>>> import numpy as np
>>> from numpy import linalg as LA
>>> np.set_printoptions(suppress=True, linewidth=100)
>>> A = np.load("data.npy")
>>> A
array([[ 19.,  -8., -32.,  28.],
       [ -8.,   7.,  16., -14.],
       [-32.,  16.,  67., -56.],
       [ 28., -14., -56.,  52.]])
>>> vals, evecs = LA.eig(A)
>>> np.round(np.sort(LA.eigvals(LA.inv(A))), 2)
array([0.01, 0.33, 0.33, 0.33])
>>> vals.round(2)
array([  3., 136.,   3.,   3.])
>>> rng = np.random.default_rng(94)
>>> labels = rng.permutation(4)
>>> labels
array([0, 3, 2, 1])
>>> A2 = A[labels][:, labels]
>>> np.allclose(A2, A)
False
>>> np.diag(A2)
array([19., 52., 67.,  7.])
>>> labels = rng.permutation(4)
>>> A2 = A[:, labels] * rng.choice([-1, 1], 4)
>>> A2
array([[  8.,  32., -19.,  28.],
       [ -7., -16.,   8., -14.],
       [-16., -67.,  32., -56.],
       [ 14.,  56., -28.,  52.]])
>>> U, _, Vt = LA.svd(A.T @ A2)
>>> np.round(U @ Vt, 2) + 0
array([[ 0.,  0., -1.,  0.],
       [-1.,  0.,  0.,  0.],
       [ 0., -1.,  0.,  0.],
       [ 0.,  0.,  0.,  1.]])
>>> np.round(LA.lstsq(A, A2)[0], 2) + 0
array([[ 0.,  0., -1.,  0.],
       [-1.,  0.,  0.,  0.],
       [ 0., -1.,  0.,  0.],
       [ 0.,  0.,  0.,  1.]])
>>> X = np.loadtxt("sample1.csv", delimiter=",")
>>> X
array([[ 7.64,  4.88, 10.33],
       [ 6.49,  5.42, 10.55],
       [ 4.62,  3.49,  9.62],
       [ 3.82,  6.21, 10.3 ],
       [ 5.16,  5.48, 10.4 ],
       [ 4.27,  5.15, 11.25],
       [ 5.62,  5.96,  9.52],
       [ 5.83,  4.79, 10.51],
       [ 5.  ,  8.12,  9.66],
       [ 3.86,  4.02, 10.3 ],
       [ 6.74,  2.59, 10.47],
       [ 3.58,  4.74, 11.53],
       [ 4.51,  3.87, 10.99],
       [ 3.79,  4.68,  9.2 ],
       [ 5.84,  5.12,  9.97],
       [ 5.27,  4.91,  8.06],
       [ 4.36,  5.77, 10.97],
       [ 4.57,  4.87, 10.09],
       [ 6.38,  4.1 , 10.68],
       [ 5.86,  3.87,  9.86],
       [ 4.8 ,  5.83, 10.92],
       [ 4.62,  4.69,  8.4 ],
       [ 4.23,  4.12, 10.02]])
>>> U, sig, Vt = LA.svd(X)
>>> sig.round(2)
array([59.46,  5.47,  4.58])
>>> A2 = U[:, :1] @ np.diag(sig[:1]) @ Vt[:1]
>>> np.round(LA.norm(X - A2) / LA.norm(X), 2)
np.float64(0.12)
>>> round(np.abs(X - A2).max(), 2)
np.float64(2.88)
>>> LA.matrix_rank(X, rtol=0.05)
np.int64(3)
>>> x0 = np.array([3, 5, -3])
>>> np.sign((X @ x0).round(6))
array([ 1.,  1.,  1.,  1.,  1.,  1.,  1.,  1.,  1.,  1.,  1., -1., -1.,  1.,  1.,  1.,  1.,  1.,
        1.,  1.,  1.,  1.,  1.])
>>> X @ np.eye(3)[2]
array([10.33, 10.55,  9.62, 10.3 , 10.4 , 11.25,  9.52, 10.51,  9.66, 10.3 , 10.47, 11.53, 10.99,
        9.2 ,  9.97,  8.06, 10.97, 10.09, 10.68,  9.86, 10.92,  8.4 , 10.02])
>>> J = np.load("mat.npy")
>>> J
array([[ 5.,  0.,  0.,  0.],
       [ 0., -3.,  0.,  4.],
       [ 0., -5.,  2., -3.],
       [ 0.,  5.,  1., -3.]])
>>> np.round(LA.det(2 * J), 2), np.round(LA.det(J), 2)
(np.float64(-4080.0), np.float64(-255.0))
>>> round(float(LA.eigvals(J).sum().real), 2)
1.0
>>> np.einsum("ii->", J)
np.float64(1.0)
>>> np.round(np.poly(J), 2)
array([   1.,   -1.,  -40.,  151., -255.])
>>> np.allclose(J, J.T)
False
>>> J.inv()
Traceback (most recent call last):
  File "<python-input-38>", line 1, in <module>
    J.inv()
    ^^^^^
AttributeError: 'numpy.ndarray' object has no attribute 'inv'
>>> (J + J.T) / 2
array([[ 5. ,  0. ,  0. ,  0. ],
       [ 0. , -3. , -2.5,  4.5],
       [ 0. , -2.5,  2. , -1. ],
       [ 0. ,  4.5, -1. , -3. ]])
>>> assert J == J.T
Traceback (most recent call last):
  File "<python-input-40>", line 1, in <module>
    assert J == J.T
           ^^^^^^^^
ValueError: The truth value of an array with more than one element is ambiguous. Use a.any() or a.all()
>>> np.round(LA.matrix_power(J, 2), 2)
array([[ 25.,   0.,   0.,   0.],
       [  0.,  29.,   4., -24.],
       [  0., -10.,   1., -17.],
       [  0., -35.,  -1.,  26.]])
>>> (J - J.T) / 2
array([[ 0. ,  0. ,  0. ,  0. ],
       [ 0. ,  0. ,  2.5, -0.5],
       [ 0. , -2.5,  0. , -2. ],
       [ 0. ,  0.5,  2. ,  0. ]])
>>> np.round(np.sort(np.abs(LA.eigvals(J))), 2)
array([2.6 , 2.6 , 5.  , 7.55])
